% python3 -q
>>> import numpy as np
>>> import numpy.linalg as la
>>> np.set_printoptions(precision=2, suppress=True, linewidth=160)
>>> mat = np.load("case16.npy")
>>> mat
array([[0., 1.],
       [1., 0.]])
>>> # symmetric, so the eigenvalues are real
>>> np.trace(mat @ mat @ mat) // 6
np.float64(0.0)
>>> mat.sum(axis=0)
array([1., 1.])
>>> low = np.diag(mat.sum(axis=1)) - mat
>>> low @ np.ones(2)
array([0., 0.])
>>> (la.eigvalsh(low) < 1e-8).sum()
np.int64(1)
>>> round(la.det(low[1:, 1:]))
1
>>> [round(float(la.det(mat[:i, :i])), 2) + 0 for i in range(1, 3)]
[0.0, -1.0]
>>> x = np.array([-1, -1])
>>> 2 - la.matrix_rank(mat - np.eye(2), tol=1e-8)
np.int64(1)
>>> [p for p in range(1, 25) if np.allclose(la.matrix_power(mat, p), np.eye(2))]
[2, 4, 6, 8, 10, 12, 14, 16, 18, 20, 22, 24]
>>> w, vecs = la.eig(mat)
>>> mat @ vecs[:, 0] - w[0] * vecs[:, 0]
array([0., 0.])
>>> np.sort(la.eigvals(mat @ mat))
array([1., 1.])
>>> w
array([ 1., -1.])
>>> np.prod(w)
np.float64(-1.0)
>>> np.sort(la.eigvals(la.inv(mat)))
array([-1.,  1.])
>>> x = np.array([-2, 2])
>>> y = mat @ x
>>> coef, lr = np.zeros(2), 1 / la.norm(mat, 2) ** 2
>>> for i in range(250):
...     coef -= lr * mat.T @ (mat @ coef - y)
...     if i % 50 == 0: print(i, round(la.norm(mat @ coef - y), 2))
... 
0 0.0
50 0.0
100 0.0
150 0.0
200 0.0
>>> round(la.cond(mat), 2)
np.float64(1.0)
>>> J = np.array([[-3.31, 0.7, -1.1],
...     [6.29, -1.3, 2.1],
...     [-0.3, -0.7, -0.1],
...     [1.53, 1.5, 0.5],
...     [2.07, 0.8, 0.7],
...     [6.56, -0.4, 2.2],
...     [1.15, -0.6, 0.4],
...     [2.09, 0.2, 0.7],
...     [-3.31, 0.8, -1.1],
...     [6.86, -0.5, 2.3],
...     [-0.59, -0.4, -0.2],
...     [2.11, 1.2, 0.7],
...     [3.57, -1.2, 1.2],
...     [5.43, 1.3, 1.8]])
>>> lab = J[:, 2] > np.median(J[:, 2])
>>> f = J[lab].mean(axis=0) - J[~lab].mean(axis=0)
>>> lab.astype(int)
array([0, 1, 0, 0, 0, 1, 0, 0, 0, 1, 0, 0, 1, 1])
>>> (((J - J.mean(axis=0)) @ f > 0) == lab).mean()
np.float64(1.0)
>>> np.argsort(-np.abs(f).round(6), kind="stable")
array([0, 2, 1])
>>> other = np.c_[J[:, :1] @ np.array([[1]]), np.array([-2, 7, 2, -3, 2, -8, 2, 2, 2, 1, 8, -5, 7, 1])]
>>> other
array([[-3.31, -2.  ],
       [ 6.29,  7.  ],
       [-0.3 ,  2.  ],
       [ 1.53, -3.  ],
       [ 2.07,  2.  ],
       [ 6.56, -8.  ],
       [ 1.15,  2.  ],
       [ 2.09,  2.  ],
       [-3.31,  2.  ],
       [ 6.86,  1.  ],
       [-0.59,  8.  ],
       [ 2.11, -5.  ],
       [ 3.57,  7.  ],
       [ 5.43,  1.  ]])
>>> la.matrix_rank(other)
np.int64(2)
>>> la.matrix_rank(np.c_[J, other])
np.int64(4)
>>> np.round(la.norm(other - J @ la.lstsq(J, other)[0], axis=0), 2) + 0
array([ 0.  , 14.72])
>>> np.round(la.lstsq(J, other[:, 0])[0], 2) + 0
array([1., 0., 0.])
>>> round(np.log10(la.cond(J)))
3
>>> round(la.norm(J, 2) / la.norm(J), 2)
np.float64(0.98)
>>> f = np.array([0, -2])
>>> np.correlate(J[7], J[3], "full")
array([1.04, 3.23, 3.85, 1.36, 1.07])
>>> np.cross(J[7, :3], J[3, :3])
array([-0.95,  0.03,  2.83])
>>> A = np.array([[0, -2, -13], [2, 0, -13], [13, 13, 0]])
>>> proj = np.triu(np.array([[3, 3, 0], [2, 3, 0], [2, 3, 2]]), 1) + np.eye(3)
>>> other = proj @ A @ la.inv(proj)
>>> la.matrix_rank(other)
np.int64(2)
>>> other
array([[  6., -20., -52.],
       [  2.,  -6., -13.],
       [ 13., -26.,   0.]])
>>> np.round(np.poly(other), 2) + 0
array([  1.,   0., 342.,   0.])
